% ipython --no-banner

In [1]: import numpy as np

In [2]: np.set_printoptions(suppress=True, linewidth=160)

In [3]: A = np.load("case13.npy")

In [4]: print(A)
[[1 0]
 [0 2]]

In [5]: W1 = np.array([[2, 2, 2, -1, 2], [1, -1, 0, -2, -2]])

In [6]: b = np.array([-2, 0, -2, 1, 1])

In [7]: H = np.maximum(A @ W1 + b, 0)

In [8]: print((H > 0).astype(int))
[[0 1 0 0 1]
 [0 0 0 0 0]]

In [9]: print(np.linalg.matrix_rank(H))
1

In [10]: cent = np.array([[5, 0], [-5, 5], [5, 1], [1, -5], [4, -3]])

In [11]: print(H @ cent)
[[2 1]
 [0 0]]

In [12]: print((A + A.T) / 2)
[[1. 0.]
 [0. 2.]]

In [13]: print(np.round(np.sort(np.abs(np.linalg.eigvals(A))), 4))
[1. 2.]

In [14]: print(np.trace(A))
3

In [15]: np.linalg.determinant(A)
AttributeError: module 'numpy.linalg' has no attribute 'determinant'


In [16]: ev, evecs = np.linalg.eigh(A)

In [17]: x0 = np.array([-8, -5])

In [18]: print(np.abs(A).sum(axis=1).max(), np.abs(ev).max())
2 2.0

In [19]: print((np.sign(evecs[:, -1].round(6)) == np.sign(evecs[0, -1].round(6))).astype(int))
[1 0]

In [20]: print(x0 @ A @ x0)
114

In [21]: data = np.load("dump.npy")

In [22]: print(data)
[[-0.7     1.1     0.2     0.8     1.1   ]
 [-0.1174  0.5373  0.2711 -0.3785 -1.1589]
 [ 0.4     0.     -0.3    -0.2    -1.2   ]
 [ 0.     -1.2    -1.     -0.6     0.5   ]
 [-0.6    -0.9     0.3    -0.6    -0.5   ]]

In [23]: print(np.kron(np.eye(2, dtype=int), data))
[[-0.7     1.1     0.2     0.8     1.1    -0.      0.      0.      0.      0.    ]
 [-0.1174  0.5373  0.2711 -0.3785 -1.1589 -0.      0.      0.     -0.     -0.    ]
 [ 0.4     0.     -0.3    -0.2    -1.2     0.      0.     -0.     -0.     -0.    ]
 [ 0.     -1.2    -1.     -0.6     0.5     0.     -0.     -0.     -0.      0.    ]
 [-0.6    -0.9     0.3    -0.6    -0.5    -0.     -0.      0.     -0.     -0.    ]
 [-0.      0.      0.      0.      0.     -0.7     1.1     0.2     0.8     1.1   ]
 [-0.      0.      0.     -0.     -0.     -0.1174  0.5373  0.2711 -0.3785 -1.1589]
 [ 0.      0.     -0.     -0.     -0.      0.4     0.     -0.3    -0.2    -1.2   ]
 [ 0.     -0.     -0.     -0.      0.      0.     -1.2    -1.     -0.6     0.5   ]
 [-0.     -0.      0.     -0.     -0.     -0.6    -0.9     0.3    -0.6    -0.5   ]]

In [24]: print(np.einsum("ii->", data))
-1.5627
